$ python3 -q
>>> import numpy as np
>>> import numpy.linalg as la
>>> np.set_printoptions(precision=2, suppress=True, linewidth=100)
>>> mat = np.loadtxt("block7.csv", delimiter=",")
>>> print(mat)
[[ 98.   6. -17.]
 [  6.   4. -16.]
 [-17. -16. 105.]]
>>> q, evecs = la.qr(mat[:, :1])[0], la.qr(mat[:, 1:])[0]
>>> sig = la.svd(q.T @ evecs, compute_uv=False)
>>> print(round(la.norm(q @ q.T - evecs @ evecs.T, 2), 2))
1.0
>>> print(np.degrees(np.arccos(sig.clip(0, 1))))
[21.47]
>>> print(round(float(la.det(mat[::-1])), 2))
-14400.0
>>> print(np.einsum("ij,ji->", mat, mat))
21807.0
>>> print(round(float(la.det(mat.T)), 2))
14400.0
>>> out = la.inv(mat)
>>> print(la.inv(out))
[[ 98.   6. -17.]
 [  6.   4. -16.]
 [-17. -16. 105.]]
>>> print(np.allclose(out, mat.T))
False
>>> print(round(la.cond(mat), 2))
86.05
>>> print(np.round(mat @ out, 2) + 0)
[[1. 0. 0.]
 [0. 1. 0.]
 [0. 0. 1.]]
>>> print(np.round(la.slogdet(mat)[0], 2))
1.0
>>> print(out.round(2) + 0)
[[ 0.01 -0.02  0.  ]
 [-0.02  0.69  0.1 ]
 [ 0.    0.1   0.02]]
>>> u = np.array([8, 3])
>>> m1 = 3 * np.eye(2) + np.outer(u, u)
>>> print(m1)
[[67. 24.]
 [24. 12.]]
>>> U, sig, Vh = la.svd(m1, full_matrices=False)
>>> print((sig > 1e-8).sum())
2
>>> print(np.round(U.T @ U, 2) + 0)
[[1. 0.]
 [0. 1.]]
>>> print(U.shape, sig.shape, Vh.shape)
(2, 2) (2,) (2, 2)
>>> print(np.round(U.T @ m1 @ Vh.T, 2) + 0)
[[76.  0.]
 [ 0.  3.]]
>>> U, sig, Vh = la.svd(mat)
>>> print(np.argmax(sig[:-1] / (sig[1:] + 1e-6)) + 1)
2
>>> print(sig)
[121.11  84.48   1.41]
>>> out = U[:, :2] @ np.diag(sig[:2]) @ Vh[:2]
>>> print(la.matrix_rank(mat, rtol=0.05))
2
>>> print(out)
[[ 98.     6.05 -16.99]
 [  6.05   2.62 -16.2 ]
 [-16.99 -16.2  104.97]]
>>> print(la.matrix_rank(out))
2
>>> out = la.inv(m1)
>>> print(round(la.det(m1) * la.det(out), 2))
1.0
